$ python -q
>>> import numpy as np
>>> np.set_printoptions(precision=4, suppress=True, linewidth=160, floatmode="fixed")
>>> rd = lambda a: np.round(a, 4) + 0
>>> feats = np.load("test3.npy")
>>> feats
array([[ 0.3105,  0.3174,  0.1769],
       [-1.6149, -1.5832, -0.7925],
       [-0.9617, -0.9447, -0.5107],
       [ 0.8261,  0.8210,  0.4145],
       [-1.5432, -1.5780, -0.8193],
       [-0.9707, -0.9873, -0.5073],
       [ 1.6557,  1.7429,  0.7983],
       [-1.3087, -1.3437, -0.7094],
       [ 2.5272,  2.4561,  1.2142],
       [-0.5883, -0.5250, -0.2748]])
>>> vec = np.array([5, 3, 3])
>>> target = feats @ vec
>>> rd(np.linalg.lstsq(feats, target)[0])
array([5.0000, 3.0000, 3.0000])
>>> rd(np.linalg.pinv(feats) @ feats)
array([[1.0000, 0.0000, 0.0000],
       [0.0000, 1.0000, 0.0000],
       [0.0000, 0.0000, 1.0000]])
>>> rng = np.random.default_rng(871690)
>>> target = target + 0.1 * rng.normal(size=10)
>>> rd(target)
array([  2.9367, -15.2344,  -9.1863,   7.5492, -14.8555,  -9.2813,  16.0063, -12.8997,  23.6927,  -5.1840])
>>> b, *_ = np.linalg.lstsq(feats, target)
>>> print([round(float(np.linalg.norm(np.linalg.solve(feats.T @ feats + lam * np.eye(3), feats.T @ target))), 2) for lam in (0, 1, 10, 100)])
[6.36, 6.19, 5.13, 1.88]
>>> J = np.array([[2, 0, 1, 2], [1, 1, 2, 0], [0, 0, 3, 0], [0, 3, 1, 0]])
>>> G = J.T @ J
>>> np.allclose(G, G.T)
True
>>> rd(np.linalg.svd(J, compute_uv=False) ** 2)
array([19.6945,  8.5074,  5.4428,  0.3553])
>>> np.diag(G)
array([ 5, 10, 15,  4])
>>> (J @ J.T).shape
(4, 4)
>>> print(np.trace(G), (J ** 2).sum())
34 34
>>> print(np.linalg.matrix_rank(G))
4
>>> q = J.astype(float).copy()
>>> for j in range(4):
...     q[:, j] -= q[:, :j] @ (q[:, :j].T @ q[:, j])
...     q[:, j] /= np.linalg.norm(q[:, j])
... 
>>> print(rd(q.T @ q))
[[1.0000 0.0000 0.0000 0.0000]
 [0.0000 1.0000 0.0000 0.0000]
 [0.0000 0.0000 1.0000 0.0000]
 [0.0000 0.0000 0.0000 1.0000]]
>>> rd(q)
array([[ 0.8944, -0.1278, -0.1355,  0.4066],
       [ 0.4472,  0.2556,  0.2711, -0.8132],
       [ 0.0000,  0.0000,  0.9487,  0.3162],
       [ 0.0000,  0.9583, -0.0904,  0.2711]])
>>> print(rd(q.T @ J))
[[ 2.2361  0.4472  1.7889  1.7889]
 [ 0.0000  3.1305  1.3416 -0.2556]
 [ 0.0000  0.0000  3.1623 -0.2711]
 [ 0.0000  0.0000  0.0000  0.8132]]
>>> A2 = q / np.sqrt((q ** 2).mean(axis=1, keepdims=True))
>>> rd(np.linalg.norm(A2, axis=1))
array([2.0000, 2.0000, 2.0000, 2.0000])
>>> def softmax(z):
...     e = np.exp(z - z.max(axis=-1, keepdims=True))
...     return e / e.sum(axis=-1, keepdims=True)
... 
>>> rd(softmax(J[3] + -2))
array([0.0403, 0.8098, 0.1096, 0.0403])
>>> rd(softmax(10 * J[3]))
array([0.0000, 1.0000, 0.0000, 0.0000])
>>> rd(softmax(J[3]))
array([0.0403, 0.8098, 0.1096, 0.0403])
>>> att = J @ J.T / np.sqrt(4)
>>> print(softmax(att).round(6).argmax(axis=1))
[0 1 2 3]
>>> rd(softmax(att)[3] @ J)
array([0.0928, 2.7436, 1.1268, 0.0198])
>>> rd(softmax(att + np.triu(np.full(att.shape, -np.inf), 1)))
array([[1.0000, 0.0000, 0.0000, 0.0000],
       [0.2689, 0.7311, 0.0000, 0.0000],
       [0.0391, 0.1753, 0.7856, 0.0000],
       [0.0099, 0.0731, 0.0269, 0.8902]])
>>> f, g = J[2], J[0]
>>> f @ g
np.int64(3)
>>> p = (f @ g) / (f @ f) * f
>>> p
array([0.0000, 0.0000, 1.0000, 0.0000])
>>> rd(np.linalg.norm(f + g) ** 2 + np.linalg.norm(f - g) ** 2)
np.float64(36.0)
>>> g - p
array([2.0000, 0.0000, 0.0000, 2.0000])
>>> print((g - p) @ f)
0.0
>>> print(np.linalg.matrix_rank(np.outer(f, g)))
1
>>> F = np.loadtxt("case10.csv", delimiter=",")
>>> print(rd(F))
[[ 1.7419 -0.2473 -1.2581]
 [ 1.4755 -0.1585 -1.5245]
 [ 2.6632 -0.5544 -0.3368]
 [-1.4737  0.8246 -4.4737]
 [ 2.3150 -0.4383 -0.6850]
 [ 4.0865 -1.0288  1.0865]
 [-1.5243  0.8414 -4.5243]
 [-1.9239  0.9746 -4.9239]
 [-2.3572  1.1191 -5.3572]
 [ 2.1239 -0.3746 -0.8761]
 [-1.0379  0.6793 -4.0379]
 [-0.2723  0.4241 -3.2723]
 [-2.9177  1.3059 -5.9177]
 [ 0.0214  0.3262 -2.9786]
 [-1.3938  0.7979 -4.3938]
 [ 2.0552 -0.3517 -0.9448]]
>>> np.linalg.cond(F) > 100
np.True_
>>> print(rd(np.linalg.norm(F, 2) / np.linalg.norm(F)))
0.9086
>>> np.argsort(-np.linalg.norm(F, axis=0).round(6), kind="stable")[:3]
array([2, 0, 1])
>>> f, g = F[4], F[10]
>>> rd(f @ f)
np.float64(6.0207)
>>> rd(f @ g)
np.float64(0.0654)
>>> p = (f @ g) / (f @ f) * f
>>> rd(g - p)
array([-1.0630,  0.6840, -4.0304])
>>> np.linalg.matrix_rank(np.outer(f, g))
np.int64(1)
>>> lab = F[:, 1] > np.median(F[:, 1])
>>> f = F[lab].mean(axis=0) - F[~lab].mean(axis=0)
>>> np.argsort(-np.abs(f).round(6), kind="stable")
array([0, 2, 1])
>>> lab.astype(int)
array([0, 0, 0, 1, 0, 0, 1, 1, 1, 0, 1, 1, 1, 0, 1, 0])
>>> ((F - F.mean(axis=0)) @ f > 0).astype(int)
array([0, 0, 0, 1, 0, 0, 1, 1, 1, 0, 1, 1, 1, 1, 1, 0])
>>> mat = np.loadtxt("data.csv", delimiter=",")
>>> print(rd(mat))
[[ 0.7076 -0.2924  0.6433]
 [-0.2924  0.7076  0.6433]
 [ 0.6433  0.6433 -0.4152]]
>>> ev, vecs = np.linalg.eigh(mat)
>>> print(rd(ev))
[-1.0000  1.0000  1.0000]
>>> rd(np.linalg.svd(mat, compute_uv=False))
array([1.0000, 1.0000, 1.0000])
>>> print(rd(vecs.T @ mat @ vecs))
[[-1.0000  0.0000  0.0000]
 [ 0.0000  1.0000  0.0000]
 [ 0.0000  0.0000  1.0000]]
>>> rd(ev.sum()), np.trace(mat)
(np.float64(1.0), np.float64(1.0))
>>> (ev > 1e-8).sum(), (ev < -1e-8).sum()
(np.int64(2), np.int64(1))
>>> rd(np.linalg.norm(mat, axis=0))
array([1.0000, 1.0000, 1.0000])
>>> rd(np.linalg.svd(mat, compute_uv=False))
array([1.0000, 1.0000, 1.0000])
>>> K = np.loadtxt("out10.csv", delimiter=",")
>>> print(rd(K))
[[ 0.0841 -0.1963 -0.1963]
 [-0.1963  0.4579  0.4579]
 [-0.1963  0.4579  0.4579]]
>>> blk = np.stack([K, 2 * K, K[::-1]])
>>> rd(np.linalg.det(blk))
array([0.0000, 0.0000, 0.0000])
>>> rd(blk.sum(axis=0))
array([[ 0.0561, -0.1308, -0.1308],
       [-0.7850,  1.8318,  1.8318],
       [-0.5047,  1.1776,  1.1776]])
>>> rd(np.linalg.norm(blk, axis=(1, 2)))
array([1.0000, 2.0000, 1.0000])
>>> ev, vecs = np.linalg.eigh(K)
>>> np.unique(ev.round(6) + 0, return_counts=True)[1]
array([2, 1])
>>> rd(np.abs(vecs[:, -1]))
array([0.2900, 0.6767, 0.6767])
